$ python3 -q
>>> import numpy as np
>>> from numpy import linalg as LA
>>> np.set_printoptions(precision=1, suppress=True, linewidth=200)
>>> def rnd(a):
...     return np.round(a, 1) + 0
... 
>>> M = np.loadtxt("data.csv", delimiter=",")
>>> rnd(M)
array([[ 0.4, -0.4,  0. ,  0.2, -0.1],
       [-0.4,  0.7,  0. ,  0.2, -0.1],
       [ 0. ,  0. ,  1. ,  0. ,  0. ],
       [ 0.2,  0.2,  0. ,  0.9,  0. ],
       [-0.1, -0.1,  0. ,  0. ,  1. ]])
>>> rnd(np.abs(LA.eigvals(M)).max())
np.float64(1.0)
>>> rnd(np.trace(M))
np.float64(4.0)
>>> rnd(LA.det(M))
np.float64(0.0)
>>> rnd(LA.matrix_power(M, 3))
array([[ 0.4, -0.4,  0. ,  0.2, -0.1],
       [-0.4,  0.7,  0. ,  0.2, -0.1],
       [ 0. ,  0. ,  1. ,  0. ,  0. ],
       [ 0.2,  0.2,  0. ,  0.9,  0. ],
       [-0.1, -0.1,  0. ,  0. ,  1. ]])
>>> np.allclose(M, M.T)
True
>>> hat = np.triu(np.array([[2, 5, 9, 0, 5],
...     [5, 4, 8, 7, 7],
...     [1, 1, 2, 7, 0],
...     [2, 5, 9, 6, 8],
...     [5, 1, 5, 8, 3]]), 1) + np.eye(5)
>>> out = hat @ M @ LA.inv(hat)
>>> LA.matrix_rank(out)
np.int64(4)
>>> left, sv, vt = LA.svd(M)
>>> np.argmax(sv[:-1] / (sv[1:] + 1e-6)) + 1
np.int64(4)
>>> out = left[:, :4] @ np.diag(sv[:4]) @ vt[:4]
>>> rnd(LA.norm(M - out, 2)), rnd(sv[4])
(np.float64(0.0), np.float64(0.0))
>>> rnd(LA.norm(M - out) / LA.norm(M))
np.float64(0.0)
>>> feats = np.load("layer11.npy")
>>> feats
array([[ 0,  2, -3],
       [-2,  0, -3],
       [ 3,  3,  0]])
>>> left, sv, vt = LA.svd(feats)
>>> V = vt[:(sv > 1e-8).sum()]
>>> rng = np.random.default_rng(4)
>>> vec = feats[1] + -3 * feats[2] + rng.integers(2) * np.eye(3)[1]
>>> vec
array([-11.,  -8.,  -3.])
>>> print(np.allclose(V.T @ V @ vec, vec))
False
>>> LA.matrix_rank(np.vstack([feats, vec]))
np.int64(3)
>>> rnd(LA.norm(vec - V.T @ V @ vec))
np.float64(0.6)
>>> rnd(V.T @ V)
array([[ 0.6,  0.4,  0.3],
       [ 0.4,  0.6, -0.3],
       [ 0.3, -0.3,  0.8]])
>>> rnd(feats.mean(axis=0))
array([ 0.3,  1.7, -2. ])
>>> LA.matrix_rank(feats)
np.int64(2)
>>> feats.sum(axis=1)
array([-1, -5,  6])
>>> feats - feats[0]
array([[ 0,  0,  0],
       [-2, -2,  0],
       [ 3,  1,  3]])
>>> print(rnd(LA.norm(feats)))
6.6
>>> np.abs(feats).max()
np.int64(3)
>>> np.count_nonzero(feats)
np.int64(6)
>>> print(np.unravel_index(np.abs(feats).argmax(), feats.shape))
(np.int64(0), np.int64(2))
>>> feats.sum(axis=0)
array([ 1,  5, -6])
>>> feats.shape
(3, 3)
>>> F = np.array([[-1.0, 0.0, 0.0, 0.0, 0.0],
...     [0.0, -1.0, 0.0, 0.0, 0.0],
...     [0.0, 0.0, 8.0, 0.0, 3.0],
...     [0.0, 0.0, 0.0, -1.0, 0.0],
...     [0.0, 0.0, 3.0, 0.0, 0.0]])
>>> w, V = LA.eig(F)
>>> w
array([ 9., -1., -1., -1., -1.])
>>> print(rnd(np.sort(LA.eigvals(F @ F))))
[ 1.  1.  1.  1. 81.]
>>> rnd(np.sort(LA.eigvals(LA.inv(F))))
array([-1. , -1. , -1. , -1. ,  0.1])
>>> idx = rng.permutation(5)
>>> out = F[:, idx] * rng.choice([-1, 1], 5)
>>> print(out)
[[ 0.  0.  1. -0.  0.]
 [ 0.  0. -0.  1.  0.]
 [ 8.  3. -0. -0.  0.]
 [ 0.  0. -0. -0. -1.]
 [ 3.  0. -0. -0.  0.]]
>>> left, _, vt = LA.svd(F.T @ out)
>>> rnd(LA.lstsq(F, out)[0])
array([[ 0.,  0., -1.,  0.,  0.],
       [ 0.,  0.,  0., -1.,  0.],
       [ 1.,  0.,  0.,  0.,  0.],
       [ 0.,  0.,  0.,  0.,  1.],
       [ 0.,  1.,  0.,  0.,  0.]])
>>> idx
array([2, 4, 0, 1, 3])
>>> w, V = LA.eigh(M)
>>> (w > 1e-8).sum(), (w < -1e-8).sum()
(np.int64(4), np.int64(0))
>>> rnd(V.T @ M @ V)
array([[0., 0., 0., 0., 0.],
       [0., 1., 0., 0., 0.],
       [0., 0., 1., 0., 0.],
       [0., 0., 0., 1., 0.],
       [0., 0., 0., 0., 1.]])
>>> rnd(w.sum()), rnd(np.trace(M))
(np.float64(4.0), np.float64(4.0))
>>> hat = np.triu(np.array([[3, 1, 0, 3, 5],
...     [5, 4, 5, 5, 0],
...     [2, 4, 5, 2, 0],
...     [5, 3, 3, 1, 0],
...     [3, 3, 0, 3, 0]]), 1) + np.eye(5)
>>> out = hat @ F @ LA.inv(hat)
>>> print(np.trace(out), np.trace(F))
5.0 5.0
>>> print(LA.matrix_rank(out))
5
>>> idx = rng.permutation(5)
>>> print(idx)
[1 4 0 2 3]
>>> out = F[idx][:, idx]
>>> print(rnd(LA.det(out)), rnd(LA.det(F[idx])))
9.0 9.0
>>> np.diag(out)
array([-1.,  0., -1.,  8., -1.])
>>> np.trace(out)
np.float64(5.0)
>>> J = (rng.random((3, 3)) < 0.3) + np.eye(3)
>>> J /= J.sum(axis=1, keepdims=True)
>>> J
array([[1., 0., 0.],
       [0., 1., 0.],
       [0., 0., 1.]])
>>> vec = np.array([2, 1, 2])
>>> rnd(LA.inv(J))
array([[1., 0., 0.],
       [0., 1., 0.],
       [0., 0., 1.]])
>>> rnd(np.abs(LA.eigvals(J)))
array([1., 1., 1.])
>>> rnd(LA.det(J))
np.float64(1.0)
>>> 3 - LA.matrix_rank(J - np.eye(3), tol=1e-8)
np.int64(3)
>>> A = np.load("block15.npy")
>>> A
array([[0, 1, 1, 0, 0],
       [1, 0, 1, 0, 0],
       [1, 1, 0, 0, 0],
       [0, 0, 0, 0, 1],
       [0, 0, 0, 1, 0]])
>>> # splits into 2 blocks
>>> vec = np.array([-2, 0, 5, 1, 1])
>>> h = np.maximum(A @ vec, 0)
>>> A * (h > 1e-9)[:, None]
array([[0, 1, 1, 0, 0],
       [1, 0, 1, 0, 0],
       [0, 0, 0, 0, 0],
       [0, 0, 0, 0, 1],
       [0, 0, 0, 1, 0]])
>>> A.T @ h
array([3, 5, 8, 1, 1])
>>> np.maximum(A @ vec, 0) - np.maximum(-A @ vec, 0)
array([ 5,  3, -2,  1,  1])
>>> rnd(np.tanh(A @ vec))
array([ 1. ,  1. , -1. ,  0.8,  0.8])
>>> w, V = LA.eigh(M)
>>> vec = np.array([3, 1, 2, 3, 2])
>>> rnd(vec @ M @ vec)
np.float64(21.4)
>>> C2 = A.T @ A
>>> np.allclose(C2, C2.T)
True
>>> rnd(LA.svd(A, compute_uv=False) ** 2)
array([4., 1., 1., 1., 1.])
>>> print(np.diag(C2))
[2 2 2 1 1]
>>> print(LA.matrix_rank(C2))
5
>>> print(np.trace(C2), (A ** 2).sum())
8 8
>>> m1 = np.load("out4.npy")
>>> m1
array([[0, 0, 0, 0, 0],
       [0, 0, 1, 1, 1],
       [0, 1, 0, 1, 1],
       [0, 1, 1, 0, 1],
       [0, 1, 1, 1, 0]])
>>> # symmetric, so the eigenvalues are real
>>> left, sv, vt = LA.svd(m1)
>>> V = vt[:(sv > 1e-8).sum()]
>>> vec = m1[4] + -3 * m1[3] + rng.integers(2) * np.eye(5)[3]
>>> print(vec)
[ 0. -2. -2.  2. -3.]
>>> LA.matrix_rank(np.vstack([m1, vec]))
np.int64(4)
>>> print(np.allclose(V.T @ V @ vec, vec))
True
>>> rnd(LA.norm(vec - V.T @ V @ vec))
np.float64(0.0)
>>> print(m1 @ m1)
[[0 0 0 0 0]
 [0 3 2 2 2]
 [0 2 3 2 2]
 [0 2 2 3 2]
 [0 2 2 2 3]]
>>> np.argwhere(np.triu(m1))
array([[1, 2],
       [1, 3],
       [1, 4],
       [2, 3],
       [2, 4],
       [3, 4]])
>>> np.trace(m1 @ m1 @ m1) // 6
np.int64(4)
>>> m1.sum(axis=0)
array([0, 3, 3, 3, 3])
>>> Lm = np.diag(m1.sum(axis=1)) - m1
>>> (LA.eigvalsh(Lm) < 1e-8).sum()
np.int64(2)
>>> rnd(LA.eigvalsh(Lm))
array([0., 0., 4., 4., 4.])
>>> Lm @ np.ones(5)
array([0., 0., 0., 0., 0.])
>>> [round(float(LA.det(m1[:i, :i])), 2) + 0 for i in range(1, 6)]
[0.0, 0.0, 0.0, 0.0, 0.0]
>>> print(np.all(LA.eigvalsh(m1) > 0))
False
>>> rnd(LA.eigvalsh(m1).min())
np.float64(-1.0)
>>> W0 = np.load("m.npy")
>>> print(W0)
[[4 6]
 [0 0]]
>>> rk = LA.matrix_rank(W0)
>>> rk
np.int64(1)
>>> N = LA.svd(W0)[2][rk:].T
>>> rnd(N[:, 0] / N[np.abs(N[:, 0]).round(6).argmax(), 0])
array([ 1. , -0.7])
>>> rnd(N @ N.T)
array([[ 0.7, -0.5],
       [-0.5,  0.3]])
>>> u = np.array([-7, -1, -9])
>>> np.convolve(feats[2], u)
array([-21, -24, -30, -27,   0])
>>> np.polyval(u, feats[2])
array([-75, -75,  -9])
>>> vec = np.array([-1, 0])
>>> W0 @ vec
array([-4,  0])
>>> W0 @ np.eye(2)[1]
array([6., 0.])
>>> W0 * vec
array([[-4,  0],
       [ 0,  0]])
>>> np.sign((W0 @ vec).round(6))
array([-1,  0])
>>> rnd(W0 @ LA.pinv(W0) @ W0)
array([[4., 6.],
       [0., 0.]])
>>> np.allclose(W0[:-1].T @ LA.lstsq(W0[:-1].T, W0[-1])[0], W0[-1])
True
>>> np.abs(np.diag(LA.qr(W0)[1])) > 1e-9
array([ True, False])
>>> left, sv, vt = LA.svd(W0)
>>> print(rnd(sv))
[7.2 0. ]
>>> out = left[:, :1] @ np.diag(sv[:1]) @ vt[:1]
>>> rnd(LA.norm(W0 - out, 2)), sv[1]
(np.float64(0.0), np.float64(0.0))
>>> LA.matrix_rank(out)
np.int64(1)
>>> rnd(out)
array([[4., 6.],
       [0., 0.]])
>>> q, _ = LA.qr(np.array([[-0.4, -0.1, 0.0], [-1.9, -1.2, 1.1], [0.6, 0.1, -0.9]]))
>>> w = np.array([2, 0, 4])
>>> mat = q @ np.diag(w) @ q.T
>>> print(rnd(mat))
[[ 3.2  0.3  1.6]
 [ 0.3  1.8 -0.6]
 [ 1.6 -0.6  1.1]]
>>> # rows and columns are dependent
>>> w, V = LA.eigh(mat)
>>> vec = np.array([-1, 3, 0])
>>> rnd(vec @ mat @ vec / (vec @ vec)), rnd(w[0]), rnd(w[-1])
(np.float64(1.7), np.float64(0.0), np.float64(4.0))
>>> rnd(vec @ mat @ vec)
np.float64(17.4)
>>> (np.sign(V[:, -1].round(6)) == np.sign(V[0, -1].round(6))).astype(int)
array([1, 0, 1])
>>> rnd(V * np.abs(w) @ V.T)
array([[ 3.2,  0.3,  1.6],
       [ 0.3,  1.8, -0.6],
       [ 1.6, -0.6,  1.1]])
>>> left, sv, vt = LA.svd(mat)
>>> V = vt[:(sv > 1e-8).sum()]
>>> vec = mat[1] + -3 * mat[0] + rng.integers(2) * np.eye(3)[0]
>>> print(rnd(vec))
[-8.2  1.  -5.3]
>>> np.allclose(V.T @ V @ vec, vec)
False
>>> LA.matrix_rank(np.vstack([mat, vec]))
np.int64(3)
>>> rnd(V.T @ V)
array([[ 0.8,  0.2,  0.4],
       [ 0.2,  0.9, -0.3],
       [ 0.4, -0.3,  0.3]])
>>> print(np.allclose(mat[:-1].T @ LA.lstsq(mat[:-1].T, mat[-1])[0], mat[-1]))
True
>>> np.abs(np.diag(LA.qr(mat)[1])) > 1e-9
array([ True,  True, False])
>>> LA.lstsq(mat[:-1].T, mat[-1])[2]
np.int32(2)
